% python3 -q
>>> import numpy as np
>>> import numpy.linalg as la
>>> np.set_printoptions(precision=2, suppress=True, linewidth=120)
>>> mat = np.loadtxt("arr.csv", delimiter=",")
>>> print(mat)
[[3. 2. 3. 2. 3.]
 [9. 6. 9. 6. 9.]
 [9. 6. 9. 6. 9.]]
>>> print(np.unique(mat.round(6), axis=0).shape)
(2, 5)
>>> print(mat @ la.pinv(mat) @ mat)
[[3. 2. 3. 2. 3.]
 [9. 6. 9. 6. 9.]
 [9. 6. 9. 6. 9.]]
>>> print(la.lstsq(mat[:-1].T, mat[-1])[2])
1
>>> print(np.abs(np.diag(la.qr(mat)[1])) > 1e-9)
[ True False False]
>>> rank = la.matrix_rank(mat)
>>> print(rank)
1
>>> null = la.svd(mat)[2][rank:].T
>>> print([int(la.matrix_rank(mat[:, :j + 1])) for j in range(5)])
[1, 1, 1, 1, 1]
>>> print(null.shape)
(5, 4)
>>> print(np.allclose(mat @ null, 0))
True
>>> print([int(la.matrix_rank(np.delete(mat, i, axis=0))) for i in range(3)])
[1, 1, 1]
>>> left, sv, vt = la.svd(mat)
>>> print(np.argmax(sv[:-1] / (sv[1:] + 1e-6)) + 1)
1
>>> print(sv.round(2) + 0)
[25.79  0.    0.  ]
>>> M2 = left[:, :1] @ np.diag(sv[:1]) @ vt[:1]
>>> print(la.matrix_rank(M2))
1
>>> print(M2)
[[3. 2. 3. 2. 3.]
 [9. 6. 9. 6. 9.]
 [9. 6. 9. 6. 9.]]
>>> print(np.round(np.abs(mat - M2).max(), 2))
0.0
>>> print(np.round(la.norm(mat - M2, 2), 2), np.round(sv[1], 2))
0.0 0.0
>>> print(la.matrix_rank(mat, rtol=0.05))
1
>>> M2 = mat / np.sqrt((mat ** 2).mean(axis=1, keepdims=True))
>>> print(la.norm(M2, axis=1))
[2.24 2.24 2.24]
>>> print(mat - mat.mean(axis=1, keepdims=True))
[[ 0.4 -0.6  0.4 -0.6  0.4]
 [ 1.2 -1.8  1.2 -1.8  1.2]
 [ 1.2 -1.8  1.2 -1.8  1.2]]
>>> print(M2[0])
[1.13 0.76 1.13 0.76 1.13]
>>> M2 = np.array([[1, 2], [2, 1]])
>>> cent = np.kron(M2, mat)
>>> print(la.matrix_rank(cent))
2
>>> print(cent)
[[ 3.  2.  3.  2.  3.  6.  4.  6.  4.  6.]
 [ 9.  6.  9.  6.  9. 18. 12. 18. 12. 18.]
 [ 9.  6.  9.  6.  9. 18. 12. 18. 12. 18.]
 [ 6.  4.  6.  4.  6.  3.  2.  3.  2.  3.]
 [18. 12. 18. 12. 18.  9.  6.  9.  6.  9.]
 [18. 12. 18. 12. 18.  9.  6.  9.  6.  9.]]
>>> print(round(la.norm(cent, 2), 2), np.round(la.norm(M2, 2) * la.norm(mat, 2), 2))
77.36 77.36
>>> E = np.loadtxt("m.csv", delimiter=",")
>>> print(E)
[[ 4.  2.  7.  0.]
 [ 4.  8.  3.  0.]
 [ 7.  5.  2.  0.]
 [ 0.  0.  0. -4.]]
>>> # splits into 2 blocks
>>> print(E @ E)
[[73. 59. 48.  0.]
 [69. 87. 58.  0.]
 [62. 64. 68.  0.]
 [ 0.  0.  0. 16.]]
>>> print(np.flatnonzero(la.matrix_power((E != 0) + (E.T != 0) + np.eye(4), 4)[1]))
[0 1 2]
>>> vals, evecs = la.eig(E)
>>> print(np.sort(la.eigvals(E @ E)))
[ 15.8   15.89  16.   196.31]
>>> print(vals)
[14.01 -3.99  3.97 -4.  ]
>>> print(round(float(np.prod(vals)), 2))
888.0
>>> M2 = E / np.sqrt((E ** 2).mean(axis=1, keepdims=True))
>>> print(la.matrix_rank(E - E.mean(axis=1, keepdims=True)))
3
>>> print(E - E.mean(axis=1, keepdims=True))
[[ 0.75 -1.25  3.75 -3.25]
 [ 0.25  4.25 -0.75 -3.75]
 [ 3.5   1.5  -1.5  -3.5 ]
 [ 1.    1.    1.   -3.  ]]
>>> print(M2[0])
[0.96 0.48 1.69 0.  ]
>>> print(la.matrix_rank(M2) == la.matrix_rank(E))
True
